% python3 -q
>>> import numpy as np
>>> import numpy.linalg as la
>>> np.set_printoptions(precision=2, suppress=True, linewidth=160)
>>> M = np.load("w.npy")
>>> M
array([[ 0.97,  0.94,  0.98,  0.48, -0.65,  0.56, -0.55],
       [ 1.  , -0.26,  0.99, -0.66, -0.97,  0.26, -0.88],
       [-0.61,  0.93,  0.88,  0.9 ,  0.03, -0.81,  0.12],
       [-0.3 ,  0.34,  0.14,  0.32,  0.11, -0.23,  0.09],
       [ 0.65,  0.83,  0.66,  0.41, -0.05,  0.46, -0.13],
       [ 0.63, -0.46, -0.63, -0.65,  0.1 ,  0.81, -0.07],
       [-0.99,  0.88,  0.47,  0.96,  0.59, -0.98,  0.6 ],
       [ 0.99,  0.01,  0.02, -0.84, -0.37,  0.99, -0.52],
       [ 0.46,  0.99,  0.99,  0.94, -0.43, -0.7 , -0.24],
       [ 0.6 ,  0.31,  0.87,  0.25, -0.6 , -0.51, -0.36],
       [ 0.9 , -0.88, -0.95, -0.95,  0.22,  0.98, -0.13],
       [ 0.4 ,  0.51,  0.46,  0.22, -0.1 ,  0.16, -0.1 ]])
>>> x0 = np.array([0, 0, -3, -3, 0, 3, -2])
>>> rhs = M @ x0
>>> np.round(la.lstsq(M, rhs)[0], 2) + 0
array([ 0.,  0., -3., -3.,  0.,  3., -2.])
>>> np.round(la.solve(M.T @ M, M.T @ rhs), 2) + 0
array([ 0.,  0., -3., -3.,  0.,  3., -2.])
>>> rng = np.random.default_rng(57097)
>>> rhs = rhs + 0.1 * rng.normal(size=12)
>>> rhs
array([-1.6 ,  1.56, -7.95, -2.2 , -1.65,  6.42, -8.4 ,  6.55, -7.26, -4.17,  9.05, -1.3 ])
>>> beta, *_ = la.lstsq(M, rhs)
>>> np.round(M.T @ (rhs - M @ beta), 2) + 0
array([0., 0., 0., 0., 0., 0., 0.])
>>> beta.round()
array([ 0.,  0., -3., -3.,  1.,  3., -3.])
>>> beta
array([ 0.05,  0.21, -3.29, -3.  ,  0.76,  2.66, -3.28])
>>> [round(float(la.norm(la.solve(M.T @ M + lam * np.eye(7), M.T @ rhs))), 2) for lam in (0, 1, 10, 100)]
[6.19, 4.34, 2.93, 0.72]
>>> P = M @ la.solve(M.T @ M, M.T)
>>> np.round(la.eigvalsh(P), 2) + 0
array([0., 0., 0., 0., 0., 1., 1., 1., 1., 1., 1., 1.])
>>> np.allclose(P @ P, P)
True
>>> np.round(np.trace(P), 2)
np.float64(7.0)
>>> B = M / np.sqrt((M ** 2).mean(axis=1, keepdims=True))
>>> la.matrix_rank(M - M.mean(axis=1, keepdims=True))
np.int64(6)
>>> B[5]
array([ 1.15, -0.84, -1.15, -1.19,  0.18,  1.48, -0.13])
>>> la.norm(B, axis=1)
array([2.65, 2.65, 2.65, 2.65, 2.65, 2.65, 2.65, 2.65, 2.65, 2.65, 2.65, 2.65])
>>> la.matrix_rank(B) == la.matrix_rank(M)
np.True_
>>> B = np.c_[M[:, :2] @ np.array([[0, -2], [-3, -1]]), np.array([3, 2, 0, 2, -3, -2, 2, -1, -1, 0, 3, -1])]
>>> B
array([[-2.82, -2.88,  3.  ],
       [ 0.78, -1.74,  2.  ],
       [-2.79,  0.29,  0.  ],
       [-1.02,  0.26,  2.  ],
       [-2.49, -2.13, -3.  ],
       [ 1.38, -0.8 , -2.  ],
       [-2.64,  1.1 ,  2.  ],
       [-0.03, -1.99, -1.  ],
       [-2.97, -1.91, -1.  ],
       [-0.93, -1.51,  0.  ],
       [ 2.64, -0.92,  3.  ],
       [-1.53, -1.31, -1.  ]])
>>> la.norm(la.qr(M)[0].T @ B, axis=0) ** 2 / ((B ** 2).sum(axis=0) + 1e-12)
array([1.  , 1.  , 0.32])
>>> np.round(la.norm(B - M @ la.lstsq(M, B)[0], axis=0), 2) + 0
array([0. , 0. , 5.6])
>>> la.matrix_rank(B)
np.int64(3)
>>> la.matrix_rank(np.c_[M, B])
np.int64(8)
>>> B = np.array([[-1, -3], [-3, 1], [-3, 3], [-3, 2], [1, -1], [-1, -1], [1, 3]])
>>> np.einsum("ij->j", M)
array([ 4.7 ,  4.14,  4.88,  1.38, -2.12,  0.99, -2.17])
>>> np.vstack([M, B.T]).shape
(14, 7)
>>> la.matrix_rank(np.vstack([M, B.T]))
np.int64(7)
>>> np.einsum("ij,ij->i", M, M)
array([4.05, 4.27, 3.49, 0.4 , 1.95, 2.1 , 4.57, 3.07, 3.79, 2.03, 4.42, 0.73])
>>> A = np.load("a.npy")
>>> A
array([[-0.11,  0.19, -0.24],
       [ 0.45, -0.51,  0.38],
       [ 0.01,  0.01,  0.02],
       [ 1.03, -1.01,  0.94],
       [-1.25,  1.24, -1.08],
       [-0.62,  0.57, -0.58],
       [-0.99,  0.95, -1.23],
       [-0.6 ,  0.67, -0.69],
       [-0.61,  0.45, -0.45],
       [ 0.85, -0.73,  0.58],
       [ 0.49, -0.56,  0.5 ],
       [ 1.57, -1.44,  1.59],
       [-0.11, -0.02, -0.08],
       [-1.42,  1.42, -1.5 ],
       [-0.53,  0.56, -0.62],
       [ 0.15, -0.2 , -0.01],
       [ 0.01, -0.18, -0.08],
       [ 0.35, -0.37,  0.35],
       [ 1.72, -1.65,  1.8 ],
       [-1.03,  1.29, -0.98],
       [-0.15,  0.31, -0.21],
       [ 1.18, -1.23,  1.21]])
>>> u, r1 = A[19], A[1]
>>> round(float(u @ u), 2)
3.69
>>> pr = (u @ r1) / (u @ u) * u
>>> la.matrix_rank(np.outer(u, r1))
np.int64(1)
>>> P = A @ la.solve(A.T @ A, A.T)
>>> P @ A[:, 2]
array([-0.24,  0.38,  0.02,  0.94, -1.08, -0.58, -1.23, -0.69, -0.45,  0.58,  0.5 ,  1.59, -0.08, -1.5 , -0.62, -0.01, -0.08,  0.35,  1.8 , -0.98, -0.21,
        1.21])
>>> np.allclose(P @ P, P)
True
>>> np.round(np.diag(P), 2) + 0
array([0.08, 0.05, 0.  , 0.09, 0.19, 0.04, 0.29, 0.07, 0.19, 0.32, 0.04, 0.22, 0.07, 0.15, 0.05, 0.11, 0.18, 0.01, 0.23, 0.41, 0.12, 0.1 ])
>>> np.round(la.eigvalsh(P), 2) + 0
array([0., 0., 0., 0., 0., 0., 0., 0., 0., 0., 0., 0., 0., 0., 0., 0., 0., 0., 0., 1., 1., 1.])
>>> round(float(np.trace(P)), 2)
3.0
>>> Xs = A - A.mean(axis=0)
>>> U, sv, Vh = la.svd(Xs, full_matrices=False)
>>> np.round(sv ** 2 / (sv ** 2).sum(), 2) + 0
array([0.99, 0.  , 0.  ])
>>> sv
array([6.96, 0.46, 0.3 ])
>>> Vh[0] * np.sign(Vh[0, np.abs(Vh[0]).argmax()])
array([ 0.58, -0.58,  0.58])
>>> np.abs(Vh[0]).argmax()
np.int64(2)
>>> np.round(Xs.mean(axis=0), 2) + 0
array([0., 0., 0.])
>>> (np.sign(U[:, 0]) == np.sign(U[0, 0])).astype(int)
array([1, 0, 0, 0, 1, 1, 1, 1, 1, 0, 0, 0, 1, 1, 1, 0, 0, 0, 0, 1, 1, 0])
>>> Xs = A - A.mean(axis=0)
>>> V = la.svd(Xs)[2][:1]
>>> B = Xs - Xs @ V.T @ V
>>> la.norm(B, axis=1).round(6).argmax()
np.int64(19)
>>> U, sv, Vh = la.svd(A)
>>> sv
array([6.96, 0.47, 0.31])
>>> np.argmax(sv[:-1] / (sv[1:] + 1e-6)) + 1
np.int64(1)
>>> B = U[:, :1] @ np.diag(sv[:1]) @ Vh[:1]
>>> la.matrix_rank(B)
np.int64(1)
>>> np.round(np.abs(A - B).max(), 2)
np.float64(0.19)
>>> la.matrix_rank(A, rtol=0.05)
np.int64(2)
>>> np.round(la.norm(A - B) / la.norm(A), 2)
np.float64(0.08)
>>> mat = np.loadtxt("run10.csv", delimiter=",")
>>> mat
array([[-7.  ,  0.  , -1.63, -1.9 ,  9.73,  3.73],
       [-7.  ,  0.  , -0.52,  1.45, 11.97,  5.97],
       [-7.  ,  0.  , -3.61, -7.82,  5.79, -0.21],
       [-7.  ,  0.  , -2.19, -3.57,  8.62,  2.62],
       [-7.  ,  0.  , -1.87, -2.6 ,  9.26,  3.26],
       [-7.  ,  0.  , -2.46, -4.37,  8.08,  2.08],
       [-7.  ,  0.  , -1.99, -2.96,  9.02,  3.02],
       [-7.  ,  0.  , -2.41, -4.22,  8.18,  2.18],
       [-7.  ,  0.  , -2.36, -4.07,  8.29,  2.29],
       [-7.  ,  0.  , -1.22, -0.65, 10.56,  4.56],
       [-7.  ,  0.  , -1.71, -2.13,  9.58,  3.58],
       [-7.  ,  0.  , -2.5 , -4.51,  7.99,  1.99],
       [-7.  ,  0.  , -1.3 , -0.89, 10.41,  4.41],
       [-7.  ,  0.  , -3.73, -8.19,  5.54, -0.46],
       [-7.  ,  0.  , -1.96, -2.89,  9.08,  3.08],
       [-7.  ,  0.  , -0.7 ,  0.9 , 11.6 ,  5.6 ],
       [-7.  ,  0.  , -2.19, -3.56,  8.62,  2.62],
       [-7.  ,  0.  , -2.55, -4.65,  7.9 ,  1.9 ],
       [-7.  ,  0.  , -1.61, -1.82,  9.79,  3.79],
       [-7.  ,  0.  , -0.78,  0.65, 11.43,  5.43],
       [-7.  ,  0.  ,  0.05,  3.14, 13.09,  7.09],
       [-7.  ,  0.  , -3.08, -6.25,  6.84,  0.84]])
>>> rk = la.matrix_rank(mat)
>>> rk
np.int64(4)
>>> ns = la.svd(mat)[2][rk:].T
>>> np.allclose(mat @ ns, 0)
True
>>> [int(la.matrix_rank(mat[:, :j + 1])) for j in range(6)]
[1, 1, 2, 3, 4, 4]
>>> la.matrix_rank(mat.T @ mat), la.matrix_rank(mat @ mat.T)
(np.int64(4), np.int64(4))
>>> T = np.stack([mat, 4 * mat, mat[::-1]])
>>> np.einsum("bij,cij->bc", T, T)
array([[ 3728.36, 14913.46,  3446.87],
       [14913.46, 59653.83, 13787.46],
       [ 3446.87, 13787.46,  3728.36]])
>>> T.shape
(3, 22, 6)
>>> W1 = np.array([[1, 3, 2, 3, 4, 3],
...     [2, -3, 2, -3, 5, 0],
...     [-4, -5, -2, 5, -1, -4],
...     [-5, -3, -5, -1, 5, -2],
...     [3, -1, 0, 4, 0, -4],
...     [3, 2, -3, 4, -4, -3]])
>>> beta = np.array([-1, -3, -3, 2, 3, 0])
>>> H = np.maximum(mat @ W1 + beta, 0)
>>> (H > 0).astype(int)
array([[1, 0, 0, 1, 0, 0],
       [1, 0, 0, 1, 0, 0],
       [1, 1, 1, 0, 0, 0],
       [1, 0, 0, 1, 0, 0],
       [1, 0, 0, 1, 0, 0],
       [1, 0, 1, 1, 0, 0],
       [1, 0, 0, 1, 0, 0],
       [1, 0, 1, 1, 0, 0],
       [1, 0, 1, 1, 0, 0],
       [1, 0, 0, 1, 0, 0],
       [1, 0, 0, 1, 0, 0],
       [1, 0, 1, 1, 0, 0],
       [1, 0, 0, 1, 0, 0],
       [1, 1, 1, 0, 0, 0],
       [1, 0, 0, 1, 0, 0],
       [1, 0, 0, 1, 0, 0],
       [1, 0, 0, 1, 0, 0],
       [1, 0, 1, 1, 0, 0],
       [1, 0, 0, 1, 0, 0],
       [1, 0, 0, 1, 0, 0],
       [1, 0, 0, 1, 0, 0],
       [1, 1, 1, 1, 0, 0]])
>>> W2 = np.array([[2, 0, 4], [5, 3, 2], [0, 0, 4], [5, 3, 3], [2, 4, 3], [3, 2, 2]])
>>> W1 @ W2
array([[ 49,  40,  45],
       [-16,   2,  16],
       [-22, -12, -30],
       [-26,   4, -38],
       [  9,   1,  14],
       [ 19,  -4,  -2]])
>>> (H @ W2).round(6).argmax(axis=1)
array([2, 0, 2, 2, 2, 2, 2, 2, 2, 2, 2, 2, 2, 2, 2, 0, 2, 2, 2, 0, 0, 2])
>>> x0 = np.array([-2, 0, -1])
>>> rhs = A @ x0
>>> np.round(la.pinv(A) @ A, 2) + 0
array([[1., 0., 0.],
       [0., 1., 0.],
       [0., 0., 1.]])
>>> np.round(la.solve(A.T @ A, A.T @ rhs), 2) + 0
array([-2.,  0., -1.])
>>> try:
...     la.solve(A, rhs)
... except la.LinAlgError as e:
...     print(repr(e))
... 
LinAlgError('Last 2 dimensions of the array must be square')
>>> rhs = rhs + 0.1 * rng.normal(size=22)
>>> rhs
array([ 0.49, -1.23, -0.08, -2.82,  3.55,  1.76,  3.28,  2.07,  1.77, -2.38, -1.54, -4.82,  0.08,  4.4 ,  1.8 , -0.4 ,  0.1 , -0.97, -5.18,  3.08,  0.57,
       -3.44])
>>> beta, *_ = la.lstsq(A, rhs)
>>> beta
array([-1.84,  0.1 , -1.07])
>>> np.abs(np.diag(la.qr(mat)[1])) > 1e-9
array([ True, False,  True,  True,  True, False])
>>> np.unique(mat.round(6), axis=0).shape
(22, 6)
>>> la.lstsq(mat[:-1].T, mat[-1])[2]
np.int32(4)
>>> mat @ la.pinv(mat) @ mat
array([[-7.  ,  0.  , -1.63, -1.9 ,  9.73,  3.73],
       [-7.  ,  0.  , -0.52,  1.45, 11.97,  5.97],
       [-7.  ,  0.  , -3.61, -7.82,  5.79, -0.21],
       [-7.  ,  0.  , -2.19, -3.57,  8.62,  2.62],
       [-7.  ,  0.  , -1.87, -2.6 ,  9.26,  3.26],
       [-7.  ,  0.  , -2.46, -4.37,  8.08,  2.08],
       [-7.  ,  0.  , -1.99, -2.96,  9.02,  3.02],
       [-7.  ,  0.  , -2.41, -4.22,  8.18,  2.18],
       [-7.  ,  0.  , -2.36, -4.07,  8.29,  2.29],
       [-7.  ,  0.  , -1.22, -0.65, 10.56,  4.56],
       [-7.  ,  0.  , -1.71, -2.13,  9.58,  3.58],
       [-7.  ,  0.  , -2.5 , -4.51,  7.99,  1.99],
       [-7.  ,  0.  , -1.3 , -0.89, 10.41,  4.41],
       [-7.  ,  0.  , -3.73, -8.19,  5.54, -0.46],
       [-7.  ,  0.  , -1.96, -2.89,  9.08,  3.08],
       [-7.  ,  0.  , -0.7 ,  0.9 , 11.6 ,  5.6 ],
       [-7.  ,  0.  , -2.19, -3.56,  8.62,  2.62],
       [-7.  ,  0.  , -2.55, -4.65,  7.9 ,  1.9 ],
       [-7.  ,  0.  , -1.61, -1.82,  9.79,  3.79],
       [-7.  ,  0.  , -0.78,  0.65, 11.43,  5.43],
       [-7.  ,  0.  ,  0.05,  3.14, 13.09,  7.09],
       [-7.  ,  0.  , -3.08, -6.25,  6.84,  0.84]])
>>> u = np.array([3, -5, -4, -3, 2, -3, -1, 0])
>>> arr = np.array([np.roll(u, i) for i in range(8)])
>>> arr
array([[ 3, -5, -4, -3,  2, -3, -1,  0],
       [ 0,  3, -5, -4, -3,  2, -3, -1],
       [-1,  0,  3, -5, -4, -3,  2, -3],
       [-3, -1,  0,  3, -5, -4, -3,  2],
       [ 2, -3, -1,  0,  3, -5, -4, -3],
       [-3,  2, -3, -1,  0,  3, -5, -4],
       [-4, -3,  2, -3, -1,  0,  3, -5],
       [-5, -4, -3,  2, -3, -1,  0,  3]])
>>> np.round(np.abs(la.svd(arr)[2][-1]), 2) + 0
array([0.  , 0.35, 0.5 , 0.35, 0.  , 0.35, 0.5 , 0.35])
>>> la.matrix_rank(arr, rtol=0.1)
np.int64(6)
>>> round(np.log10(la.cond(arr)))
1
>>> [round(float(x), 2) for x in la.svd(arr, compute_uv=False)[:3]]
[11.18, 11.18, 11.0]
>>> U, sv, Vh = la.svd(arr, full_matrices=False)
>>> np.round(U.T @ U, 2) + 0
array([[1., 0., 0., 0., 0., 0., 0., 0.],
       [0., 1., 0., 0., 0., 0., 0., 0.],
       [0., 0., 1., 0., 0., 0., 0., 0.],
       [0., 0., 0., 1., 0., 0., 0., 0.],
       [0., 0., 0., 0., 1., 0., 0., 0.],
       [0., 0., 0., 0., 0., 1., 0., 0.],
       [0., 0., 0., 0., 0., 0., 1., 0.],
       [0., 0., 0., 0., 0., 0., 0., 1.]])
>>> U.shape, sv.shape, Vh.shape
((8, 8), (8,), (8, 8))
>>> sv / sv[0]
array([1.  , 1.  , 0.98, 0.98, 0.6 , 0.6 , 0.05, 0.05])
>>> round(float(np.sqrt((sv ** 2).sum())), 2), round(la.norm(arr), 2)
(24.17, np.float64(24.17))
>>> np.cumsum(sv ** 2) / np.sum(sv ** 2)
array([0.21, 0.43, 0.64, 0.84, 0.92, 1.  , 1.  , 1.  ])
>>> np.allclose(U * sv @ Vh, arr)
True
>>> sv
array([11.18, 11.18, 11.  , 11.  ,  6.75,  6.75,  0.61,  0.61])
>>> K = np.abs(np.array([[9, 5, 6], [2, 8, 9], [4, 5, 5]])) + np.eye(3)
>>> K = K / K.sum(axis=1, keepdims=True)
>>> K
array([[0.48, 0.24, 0.29],
       [0.1 , 0.45, 0.45],
       [0.27, 0.33, 0.4 ]])
>>> U, sv, Vh = la.svd(K)
>>> sv
array([1.01, 0.33, 0.03])
>>> np.argmax(sv[:-1] / (sv[1:] + 1e-6)) + 1
np.int64(2)
>>> B = U[:, :2] @ np.diag(sv[:2]) @ Vh[:2]
>>> np.round(np.abs(K - B).max(), 2)
np.float64(0.02)
>>> la.matrix_rank(B)
np.int64(2)
>>> B
array([[0.48, 0.23, 0.29],
       [0.1 , 0.44, 0.46],
       [0.27, 0.35, 0.39]])
>>> rk = la.matrix_rank(B)
>>> rk
np.int64(2)
>>> ns = la.svd(B)[2][rk:].T
>>> np.round(B @ ns, 2) + 0
array([[0.],
       [0.],
       [0.]])
>>> [int(la.matrix_rank(B[:i])) for i in range(1, len(B) + 1)]
[1, 2, 2]
>>> ns @ ns.T
array([[ 0.01,  0.06, -0.06],
       [ 0.06,  0.5 , -0.5 ],
       [-0.06, -0.5 ,  0.49]])
>>> [int(la.matrix_rank(B[:, :j + 1])) for j in range(3)]
[1, 2, 2]
>>> K @ np.ones(3)
array([1., 1., 1.])
>>> la.matrix_power(K, 100)
array([[0.26, 0.35, 0.39],
       [0.26, 0.35, 0.39],
       [0.26, 0.35, 0.39]])
>>> K.sum(axis=1)
array([1., 1., 1.])
>>> pr = np.eye(3)[1]
>>> for _ in range(5):
...     pr = pr @ K
...     print(pr.round(2))
... 
[0.1  0.45 0.45]
[0.21 0.38 0.41]
[0.25 0.36 0.39]
[0.26 0.35 0.39]
[0.26 0.35 0.39]
>>> feats = np.load("out16.npy")
>>> feats
array([[ 8, 16,  9,  4, 15],
       [ 0,  0,  0,  0,  0],
       [ 0,  0,  0,  0,  0],
       [ 1,  6, -5,  2,  7],
       [ 0,  0,  0,  0,  0],
       [ 0,  0,  0,  0,  0],
       [ 9,  7,  9,  2,  2],
       [-8,  4, -2, -1,  0],
       [-8,  4, -2, -1,  0],
       [-9, 13, -2,  1, 13],
       [-2,  3,  5,  0,  6],
       [ 0,  0,  0,  0,  0],
       [-1,  9,  0,  2, 13],
       [ 9,  7,  9,  2,  2],
       [ 1,  6, -5,  2,  7],
       [ 1,  6, -5,  2,  7],
       [ 0,  0,  0,  0,  0],
       [-2,  3,  5,  0,  6],
       [ 1, 11,  7,  1,  2],
       [-8,  4, -2, -1,  0],
       [-8,  4, -2, -1,  0]])
>>> rk = la.matrix_rank(feats)
>>> rk
np.int64(4)
>>> ns = la.svd(feats)[2][rk:].T
>>> [int(la.matrix_rank(np.delete(feats, i, axis=0))) for i in range(21)]
[4, 4, 4, 4, 4, 4, 4, 4, 4, 4, 4, 4, 4, 4, 4, 4, 4, 4, 4, 4, 4]
>>> ns.shape
(5, 1)
>>> [int(la.matrix_rank(feats[:i])) for i in range(1, len(feats) + 1)]
[1, 1, 1, 2, 2, 2, 3, 4, 4, 4, 4, 4, 4, 4, 4, 4, 4, 4, 4, 4, 4]
>>> [int(la.matrix_rank(feats[:, :j + 1])) for j in range(5)]
[1, 2, 3, 4, 4]
>>> ns @ ns.T
array([[ 0.04,  0.02, -0.02, -0.19,  0.02],
       [ 0.02,  0.01, -0.01, -0.11,  0.01],
       [-0.02, -0.01,  0.01,  0.09, -0.01],
       [-0.19, -0.11,  0.09,  0.93, -0.08],
       [ 0.02,  0.01, -0.01, -0.08,  0.01]])
>>> np.round(feats @ ns, 2) + 0
array([[0.],
       [0.],
       [0.],
       [0.],
       [0.],
       [0.],
       [0.],
       [0.],
       [0.],
       [0.],
       [0.],
       [0.],
       [0.],
       [0.],
       [0.],
       [0.],
       [0.],
       [0.],
       [0.],
       [0.],
       [0.]])
